>>> import numpy as np
>>> np.set_printoptions(precision=2, suppress=True, linewidth=140)
>>> def rd(a):
...     return np.round(a, 2) + 0
... 
>>> data = np.loadtxt("m.csv", delimiter=",")
>>> data
array([[-10.51,   2.33,  10.99,   5.06,  -0.62,  -8.51,   8.05],
       [ -6.88,   5.81,  -1.92,  -7.83,   5.41,  13.58,   6.35],
       [-10.77,  -2.05,   7.68,  11.41,   0.98,   6.02,  -7.31],
       [  3.85,  -9.94,  13.14,   5.55,   4.42,  -4.17,  -6.78],
       [  3.89,  13.38,  -8.67,  -2.5 ,   5.01,   7.65,   6.4 ],
       [ -8.38,   0.35,  -5.99,   6.7 ,   8.05,  12.96,   4.03],
       [  0.46,  13.49,   5.35, -12.4 ,   0.12,  -5.61,   1.99],
       [-14.74,  -0.34,  -0.8 ,   4.68, -12.13,   2.33,   2.78],
       [  3.68,  15.53,  -1.26,  10.11,  -1.89,   5.15,  -3.37],
       [  4.73,   1.41, -13.03,  10.79,  -0.75,  -2.39,   9.13],
       [ -4.69,   0.46,  10.42,   0.07,  -9.58,   0.53, -13.31],
       [ -7.25,  -8.56,   5.56,  14.66,  -3.39,   2.75,  -3.07],
       [  3.65,  15.1 ,   8.48,   6.75,   0.24,   2.53,  -5.91],
       [ -3.92,   5.4 ,   2.63,  16.13,   1.09,  -0.84,  -9.31],
       [  0.95,  -7.86,   6.44,  -0.17, -15.04,   1.48,   8.21],
       [ -4.25,   0.5 ,   9.74,   4.96,   8.93,  -4.16,  12.85],
       [ -4.42,   4.07,   4.21,   6.61,  11.08,   8.69,  10.21],
       [-11.4 ,   8.29,  -6.02,  -8.91,   5.15,  -2.92,  -7.12],
       [  7.46,  -1.73, -16.82,  -4.02,  -3.96,  -2.45,   4.53],
       [  0.03,   7.86,  -3.98,   4.04,  -9.89,   3.68,  13.96],
       [  7.55,  -8.27, -12.8 ,   6.81,  -4.66,   0.84,  -6.48],
       [ -5.15, -13.  ,  11.  ,  -5.7 ,  -0.07,  -0.6 ,   7.12],
       [  9.07,   1.23,  12.1 ,  -8.09,   9.36,  -4.02,  -0.83],
       [  6.42,   6.28,   2.99, -11.22,   5.5 ,  -3.16, -12.01],
       [ -5.72,   0.62,   8.13,   1.65,  -0.89, -17.22,   0.88],
       [ -6.39,  -5.39,  -7.98,  -8.66,  -5.4 ,  -9.91,  -8.01],
       [ -5.26,   3.84,  12.38,  -0.57, -13.37,  -2.05,   4.59]])
>>> cent = data[[3, 20]].astype(float)
>>> for _ in range(3):
...     lab = np.linalg.norm(data[:, None] - cent, axis=-1).argmin(axis=1)
...     cent = np.array([data[lab == j].mean(axis=0) for j in range(2)])
... 
>>> lab
array([0, 1, 0, 0, 1, 1, 0, 1, 1, 1, 0, 0, 0, 0, 0, 0, 0, 1, 1, 1, 1, 0, 0, 0, 0, 1, 0])
>>> print(rd(cent[1] - cent[0]))
[  0.49   2.61 -15.41  -1.15  -1.29   4.36   2.31]
>>> print(np.bincount(lab))
[16 11]
>>> m1 = np.loadtxt("data.csv", delimiter=",")
>>> m1
array([[ 2., -2.,  0.,  0.,  0.,  0.,  0.,  0.,  0.,  0.,  0.,  0.,  0.,  0.,  0.],
       [ 2.,  0.,  0.,  0.,  0.,  0.,  0.,  0.,  0.,  0.,  0.,  0.,  0.,  0.,  0.],
       [ 0., -1., -2.,  0.,  0.,  0.,  0.,  0.,  0.,  0.,  0.,  0.,  0.,  0.,  0.],
       [ 0.,  0.,  0., -1., -1., -1., -2.,  0.,  0., -2.,  2.,  2.,  2., -2., -1.],
       [ 0.,  0.,  0.,  2., -2.,  0.,  2., -1.,  0.,  2.,  2., -2.,  1.,  1., -1.],
       [ 0.,  0.,  0., -1., -2., -2.,  0.,  2.,  0., -1.,  2.,  1.,  0., -2., -1.],
       [ 0.,  0.,  0., -2.,  2.,  1.,  0.,  1.,  0., -1.,  1., -2., -1.,  2., -2.],
       [ 0.,  0.,  0.,  2.,  0.,  1., -1.,  1.,  2.,  0., -1., -1.,  1., -2.,  2.],
       [ 0.,  0.,  0., -1.,  0.,  2.,  1.,  0.,  0.,  1., -1.,  0., -1.,  1.,  1.],
       [ 0.,  0.,  0.,  1., -2., -2., -1.,  0.,  1.,  2., -2., -1.,  0.,  0.,  1.],
       [ 0.,  0.,  0.,  1., -2.,  0., -1.,  2., -2.,  2., -1., -2.,  1., -2.,  0.],
       [ 0.,  0.,  0., -1., -2.,  2., -1.,  2.,  2.,  1.,  0., -1.,  1., -2.,  1.],
       [ 0.,  0.,  0., -2.,  2.,  1., -2.,  1.,  1., -2.,  1.,  0., -1., -1.,  2.],
       [ 0.,  0.,  0.,  0.,  0.,  1.,  2.,  1.,  2., -1., -2., -1.,  2.,  1., -2.],
       [ 0.,  0.,  0.,  1., -1.,  1.,  0.,  0., -1., -1., -1.,  2.,  2., -1.,  0.]])
>>> # 2 blocks once reordered
>>> u = np.array([0, -3, 1, -1, -1, 3, -3, -2, -1, -2, 3, 0, -3, -3, -3])
>>> out = m1 + np.outer(u, np.eye(15)[5])
>>> rd(np.linalg.det(out) / np.linalg.det(m1)), rd(1 + np.linalg.solve(m1, u)[5])
(np.float64(-4.5), np.float64(-4.5))
>>> np.linalg.matrix_rank(out - m1)
np.int64(1)
>>> O, V = np.linalg.qr(m1[:, :3])[0], np.linalg.qr(m1[:, 3:])[0]
>>> sig = np.linalg.svd(O.T @ V, compute_uv=False)
>>> print(rd(sig))
[0. 0. 0.]
>>> rd(np.degrees(np.arccos(sig.clip(0, 1))))
array([90., 90., 90.])
>>> out = np.linalg.inv(m1)
>>> rd(np.linalg.slogdet(m1)[0])
np.float64(-1.0)
>>> rd(np.linalg.det(m1) * np.linalg.det(out))
np.float64(1.0)
>>> rd(np.linalg.cond(m1))
np.float64(374.65)
>>> E = np.loadtxt("x.csv", delimiter=",")
>>> E
array([[ 8., -3.,  3., -3.],
       [18., -7.,  6., -6.],
       [ 0.,  0., -1.,  0.],
       [ 0.,  0.,  0., -1.]])
>>> out = np.linalg.inv(E)
>>> rd(np.linalg.cond(E))
np.float64(268.0)
>>> print(rd(np.linalg.slogdet(E)[0]))
-1.0
>>> np.allclose(out, E.T)
False
>>> rd(np.linalg.det(E) * np.linalg.det(out))
np.float64(1.0)
>>> rd(E @ out)
array([[1., 0., 0., 0.],
       [0., 1., 0., 0.],
       [0., 0., 1., 0.],
       [0., 0., 0., 1.]])
>>> rd(np.linalg.det(E) * out)
array([[ -7.,   3.,  -3.,   3.],
       [-18.,   8.,  -6.,   6.],
       [  0.,   0.,   2.,   0.],
       [  0.,   0.,   0.,   2.]])
>>> print(rd(np.linalg.inv(out)))
[[ 8. -3.  3. -3.]
 [18. -7.  6. -6.]
 [ 0.  0. -1.  0.]
 [ 0.  0.  0. -1.]]
>>> O = E.astype(float).copy()
>>> for j in range(4):
...     O[:, j] -= O[:, :j] @ (O[:, :j].T @ O[:, j])
...     O[:, j] /= np.linalg.norm(O[:, j])
... 
>>> rd(O)
array([[ 0.41,  0.91,  0.  ,  0.  ],
       [ 0.91, -0.41,  0.  ,  0.  ],
       [ 0.  ,  0.  , -1.  ,  0.  ],
       [ 0.  ,  0.  ,  0.  , -1.  ]])
>>> A = np.load("dump.npy")
>>> A
array([[ 3,  0,  0,  0,  0,  0,  0,  0,  0,  0,  0,  0,  0],
       [ 0,  2,  0,  0,  0,  0,  0,  0,  0,  0,  0,  0,  0],
       [ 0,  0, -3,  0,  0,  0,  0,  0,  0,  0,  0,  0,  0],
       [ 0,  0,  0, -5,  0,  0,  0,  0,  0,  0,  0,  0,  0],
       [ 0,  0,  0,  0,  3,  0,  0,  0,  0,  0,  0,  0,  0],
       [ 0,  0,  0,  0,  0, -2,  0,  0,  0,  0,  0,  0,  0],
       [ 0,  0,  0,  0,  0,  0, -4,  0,  0,  0,  0,  0,  0],
       [ 0,  0,  0,  0,  0,  0,  0, -3,  0,  0,  0,  0,  0],
       [ 0,  0,  0,  0,  0,  0,  0,  0,  5,  0,  0,  0,  0],
       [ 0,  0,  0,  0,  0,  0,  0,  0,  0, -1,  0,  0,  0],
       [ 0,  0,  0,  0,  0,  0,  0,  0,  0,  0, -3,  0,  0],
       [ 0,  0,  0,  0,  0,  0,  0,  0,  0,  0,  0, -3,  0],
       [ 0,  0,  0,  0,  0,  0,  0,  0,  0,  0,  0,  0, -3]])
>>> # equal to its transpose
>>> np.flatnonzero(np.linalg.matrix_power((A != 0) + (A.T != 0) + np.eye(13), 13)[0])
array([0])
>>> rd(np.sort(np.linalg.eigvals(A).real))
array([-5., -4., -3., -3., -3., -3., -3., -2., -1.,  2.,  3.,  3.,  5.])
